>>> import numpy as np
>>> np.set_printoptions(suppress=True, linewidth=100)
>>> W0 = np.loadtxt("mat.csv", delimiter=",")
>>> print(W0)
[[-0.5  0.1  1.7  0.6  0.9]
 [ 1.9 -1.7  0.  -0.3  0.3]
 [ 1.   0.2  0.1 -1.2 -0.6]
 [-0.1  0.4  0.3 -1.8  0. ]
 [ 0.2 -0.7  1.1  2.4 -0.5]
 [-0.2 -0.9 -2.3  0.   0.5]
 [-1.2 -0.1  1.4  5.4  1.3]
 [-0.3 -0.2 -0.7  3.6 -0.1]
 [ 1.   1.1  0.7  0.9  0.7]
 [-1.2 -1.4 -2.2  3.   1.6]]
>>> cen = W0 - W0.mean(axis=0)
>>> U, sig, Vh = np.linalg.svd(cen, full_matrices=False)
>>> print(np.round(sig ** 2 / (sig ** 2).sum(), 3))
[0.616 0.237 0.077 0.043 0.028]
>>> print(round((sig ** 2).sum() ** 2 / (sig ** 4).sum(), 3))
2.253
>>> print(np.linalg.matrix_rank(cen))
5
>>> print(np.abs(U[:, 0]).argmax())
6
>>> print(np.round(Vh[0] * np.sign(Vh[0, np.abs(Vh[0]).argmax()]), 3))
[-0.284 -0.053  0.023  0.943  0.16 ]
>>> print(np.searchsorted(np.cumsum(sig ** 2) / (sig ** 2).sum(), 0.9) + 1)
3
>>> print(np.abs(Vh[0]).argmax())
3
>>> print((np.sign(U[:, 0]) == np.sign(U[0, 0])).astype(int))
[1 1 1 1 0 1 0 0 1 0]
>>> print(sig.round(3))
[7.214 4.475 2.548 1.9   1.53 ]
>>> x0 = np.array([5, 0, 0, 2, 2])
>>> h = np.maximum(W0 @ x0, 0)
>>> print(np.flatnonzero(h > 1e-9))
[0 1 2 4 6 7 8 9]
>>> print(np.round(np.tanh(W0 @ x0), 3))
[ 0.462  1.     0.885 -0.999  1.     0.     1.     1.     1.     0.997]
>>> print(W0 * (h > 1e-9)[:, None])
[[-0.5  0.1  1.7  0.6  0.9]
 [ 1.9 -1.7  0.  -0.3  0.3]
 [ 1.   0.2  0.1 -1.2 -0.6]
 [-0.   0.   0.  -0.   0. ]
 [ 0.2 -0.7  1.1  2.4 -0.5]
 [-0.  -0.  -0.   0.   0. ]
 [-1.2 -0.1  1.4  5.4  1.3]
 [-0.3 -0.2 -0.7  3.6 -0.1]
 [ 1.   1.1  0.7  0.9  0.7]
 [-1.2 -1.4 -2.2  3.   1.6]]
>>> print(np.round(W0.T @ h, 3))
[ 13.99 -16.48  11.48  84.03  19.99]
>>> th = np.radians(135)
>>> R = np.eye(5)
>>> R[3, 3] = R[0, 0] = np.cos(th)
>>> R[3, 0], R[0, 3] = -np.sin(th), np.sin(th)
>>> print(R.round(3))
[[-0.707  0.     0.     0.707  0.   ]
 [ 0.     1.     0.     0.     0.   ]
 [ 0.     0.     1.     0.     0.   ]
 [-0.707  0.     0.    -0.707  0.   ]
 [ 0.     0.     0.     0.     1.   ]]
>>> out = W0 @ R.T
>>> print(np.allclose(np.linalg.norm(W0, axis=1), np.linalg.norm(out, axis=1)))
True
>>> print(np.round(np.linalg.svd(W0, compute_uv=False), 3), np.round(np.linalg.svd(out, compute_uv=False), 3))
[8.279 4.481 2.8   1.988 1.653] [8.279 4.481 2.8   1.988 1.653]
>>> x0 = np.array([0, -2, 5, 7, -7])
>>> rhs = W0 @ x0
>>> print(np.round(np.linalg.solve(W0.T @ W0, W0.T @ rhs), 3) + 0)
[ 0. -2.  5.  7. -7.]
>>> rng = np.random.default_rng(867)
>>> rhs = rhs + 0.05 * rng.normal(size=10)
>>> print(rhs.round(3))
[  6.159  -0.779  -4.121 -12.014  27.268 -13.132  35.939  22.787   2.71    1.649]
>>> b, *_ = np.linalg.lstsq(W0, rhs)
>>> print([round(float(np.linalg.norm(np.linalg.solve(W0.T @ W0 + lam * np.eye(5), W0.T @ rhs))), 2) for lam in (0, 1, 10, 100)])
[11.28, 9.86, 6.41, 2.45]
>>> print(np.round(W0.T @ (rhs - W0 @ b), 3) + 0)
[0. 0. 0. 0. 0.]
>>> print(b.round(3))
[ 0.012 -2.017  4.989  7.013 -7.008]
>>> print(np.round(np.linalg.norm(rhs - W0 @ b), 3))
0.121
>>> print(b.round())
[ 0. -2.  5.  7. -7.]
>>> U, sig, Vh = np.linalg.svd(W0, full_matrices=False)
>>> print(np.round(np.sqrt((sig ** 2).sum()), 3), round(float(np.linalg.norm(W0)), 3))
10.156 10.156
>>> print(np.allclose(U * sig @ Vh, W0))
True
>>> print(np.abs(U[:, 0]).round(6).argmax())
6
>>> print(np.round(Vh @ Vh.T, 3) + 0)
[[1. 0. 0. 0. 0.]
 [0. 1. 0. 0. 0.]
 [0. 0. 1. 0. 0.]
 [0. 0. 0. 1. 0.]
 [0. 0. 0. 0. 1.]]
>>> print(sig.round(3))
[8.279 4.481 2.8   1.988 1.653]
>>> print(np.round(U.T @ U, 3) + 0)
[[1. 0. 0. 0. 0.]
 [0. 1. 0. 0. 0.]
 [0. 0. 1. 0. 0.]
 [0. 0. 0. 1. 0.]
 [0. 0. 0. 0. 1.]]
>>> out = np.array([[3, -9, 2, -8, 8, 5, -1],
...     [-3, 0, 7, -6, -5, 6, -7],
...     [6, 3, -2, -7, -1, -6, -8],
...     [-4, -6, 9, 4, 5, 7, 2],
...     [1, -7, 3, -9, -3, -7, -2],
...     [3, -6, -8, 6, 9, 2, 7],
...     [-8, -8, 6, 1, -8, -8, -1]])
>>> F = out - out.T
>>> print(F)
[[  0  -6  -4  -4   7   2   7]
 [  6   0   4   0   2  12   1]
 [  4  -4   0 -16  -4   2 -14]
 [  4   0  16   0  14   1   1]
 [ -7  -2   4 -14   0 -16   6]
 [ -2 -12  -2  -1  16   0  15]
 [ -7  -1  14  -1  -6 -15   0]]
>>> # rank 6
>>> print(round(np.trace(np.linalg.pinv(F) @ F), 3))
6.0
>>> print(np.linalg.lstsq(F[:-1].T, F[-1])[2])
6
>>> arr = np.load("layer9.npy")
>>> print(arr)
[[0 0 1 1 1 0 0 0]
 [0 0 1 0 0 0 0 1]
 [1 1 0 0 0 1 0 0]
 [1 0 0 0 0 0 0 0]
 [1 0 0 0 0 1 1 0]
 [0 0 1 0 1 0 1 1]
 [0 0 0 0 1 1 0 0]
 [0 1 0 0 0 1 0 0]]
>>> # rank 7
>>> print(round(np.linalg.norm(arr, 1), 3), round(np.linalg.norm(arr, np.inf), 3))
4.0 4.0
>>> print(np.round(np.linalg.norm(arr[7], 1), 3), round(np.linalg.norm(arr[7], np.inf), 3))
2.0 1.0
>>> print(np.round(np.linalg.norm(arr, "nuc"), 3))
10.478
>>> print(np.round(np.linalg.norm(arr, 2), 3))
2.782
>>> out = np.array([[0, 1, 5, 1, 0, 2]])
>>> A = np.block([[np.zeros((1, 1)), out], [out.T, np.zeros((6, 6))]])
>>> print(A)
[[0. 0. 1. 5. 1. 0. 2.]
 [0. 0. 0. 0. 0. 0. 0.]
 [1. 0. 0. 0. 0. 0. 0.]
 [5. 0. 0. 0. 0. 0. 0.]
 [1. 0. 0. 0. 0. 0. 0.]
 [0. 0. 0. 0. 0. 0. 0.]
 [2. 0. 0. 0. 0. 0. 0.]]
>>> print(np.round(A @ np.linalg.pinv(A) @ A, 3) + 0)
[[0. 0. 1. 5. 1. 0. 2.]
 [0. 0. 0. 0. 0. 0. 0.]
 [1. 0. 0. 0. 0. 0. 0.]
 [5. 0. 0. 0. 0. 0. 0.]
 [1. 0. 0. 0. 0. 0. 0.]
 [0. 0. 0. 0. 0. 0. 0.]
 [2. 0. 0. 0. 0. 0. 0.]]
>>> print(np.abs(np.diag(np.linalg.qr(A)[1])) > 1e-9)
[ True False  True False False False False]
>>> print(A @ A)
[[31.  0.  0.  0.  0.  0.  0.]
 [ 0.  0.  0.  0.  0.  0.  0.]
 [ 0.  0.  1.  5.  1.  0.  2.]
 [ 0.  0.  5. 25.  5.  0. 10.]
 [ 0.  0.  1.  5.  1.  0.  2.]
 [ 0.  0.  0.  0.  0.  0.  0.]
 [ 0.  0.  2. 10.  2.  0.  4.]]
>>> print((np.linalg.matrix_power((A != 0) + (A.T != 0) + np.eye(7), 7) > 0).astype(int))
[[1 0 1 1 1 0 1]
 [0 1 0 0 0 0 0]
 [1 0 1 1 1 0 1]
 [1 0 1 1 1 0 1]
 [1 0 1 1 1 0 1]
 [0 0 0 0 0 1 0]
 [1 0 1 1 1 0 1]]
>>> print(np.flatnonzero(np.linalg.matrix_power((A != 0) + (A.T != 0) + np.eye(7), 7)[2]))
[0 2 3 4 6]
>>> print(round(np.linalg.det(A), 3))
0.0
>>> U, sig, Vh = np.linalg.svd(A)
>>> print(sig.round(3) + 0)
[5.568 5.568 0.    0.    0.    0.    0.   ]
>>> out = U[:, :2] @ np.diag(sig[:2]) @ Vh[:2]
>>> print(np.round(np.linalg.norm(A - out, 2), 3), round(sig[2], 3))
0.0 0.0
>>> print(out.round(3) + 0)
[[0. 0. 1. 5. 1. 0. 2.]
 [0. 0. 0. 0. 0. 0. 0.]
 [1. 0. 0. 0. 0. 0. 0.]
 [5. 0. 0. 0. 0. 0. 0.]
 [1. 0. 0. 0. 0. 0. 0.]
 [0. 0. 0. 0. 0. 0. 0.]
 [2. 0. 0. 0. 0. 0. 0.]]
>>> print(np.linalg.matrix_rank(out))
2
>>> print(np.linalg.matrix_rank(A, rtol=0.05))
2
>>> U, sig, Vh = np.linalg.svd(A)
>>> vecs = Vh[:(sig > 1e-8).sum()]
>>> x0 = A[4] + -1 * A[6] + rng.integers(2) * np.eye(7)[4]
>>> print(x0)
[-1.  0.  0.  0.  0.  0.  0.]
>>> print(np.round(vecs.T @ vecs, 3))
[[1.    0.    0.    0.    0.    0.    0.   ]
 [0.    0.    0.    0.    0.    0.    0.   ]
 [0.    0.    0.032 0.161 0.032 0.    0.065]
 [0.    0.    0.161 0.806 0.161 0.    0.323]
 [0.    0.    0.032 0.161 0.032 0.    0.065]
 [0.    0.    0.    0.    0.    0.    0.   ]
 [0.    0.    0.065 0.323 0.065 0.    0.129]]
>>> K = np.load("run15.npy")
>>> print(K)
[[ 0.4  1.5 -2.  -0.5  0.1  3.4 -0.8]
 [ 0.   0.6 -0.1 -1.6 -0.6 -0.2 -0.1]
 [-0.5  0.  -2.  -0.5  0.3 -0.7  0.2]
 [ 0.1 -0.2  0.7 -0.4 -0.4 -1.1 -1.1]]
>>> th = np.radians(60)
>>> R = np.eye(7)
>>> R[3, 3] = R[1, 1] = np.cos(th)
>>> R[3, 1], R[1, 3] = -np.sin(th), np.sin(th)
>>> print(R.round(3))
[[ 1.     0.     0.     0.     0.     0.     0.   ]
 [ 0.     0.5    0.     0.866  0.     0.     0.   ]
 [ 0.     0.     1.     0.     0.     0.     0.   ]
 [ 0.    -0.866  0.     0.5    0.     0.     0.   ]
 [ 0.     0.     0.     0.     1.     0.     0.   ]
 [ 0.     0.     0.     0.     0.     1.     0.   ]
 [ 0.     0.     0.     0.     0.     0.     1.   ]]
>>> out = K @ R.T
>>> print(np.round(np.linalg.svd(K, compute_uv=False), 3), np.round(np.linalg.svd(out, compute_uv=False), 3))
[4.501 2.297 1.986 1.06 ] [4.501 2.297 1.986 1.06 ]
>>> print(np.round(np.abs(out - K).max(axis=0), 3))
[0.    1.686 0.    1.049 0.    0.    0.   ]
>>> print(round(np.linalg.det(R), 3), np.trace(R))
1.0 6.0
>>> print(np.allclose(np.linalg.norm(K, axis=1), np.linalg.norm(out, axis=1)))
True
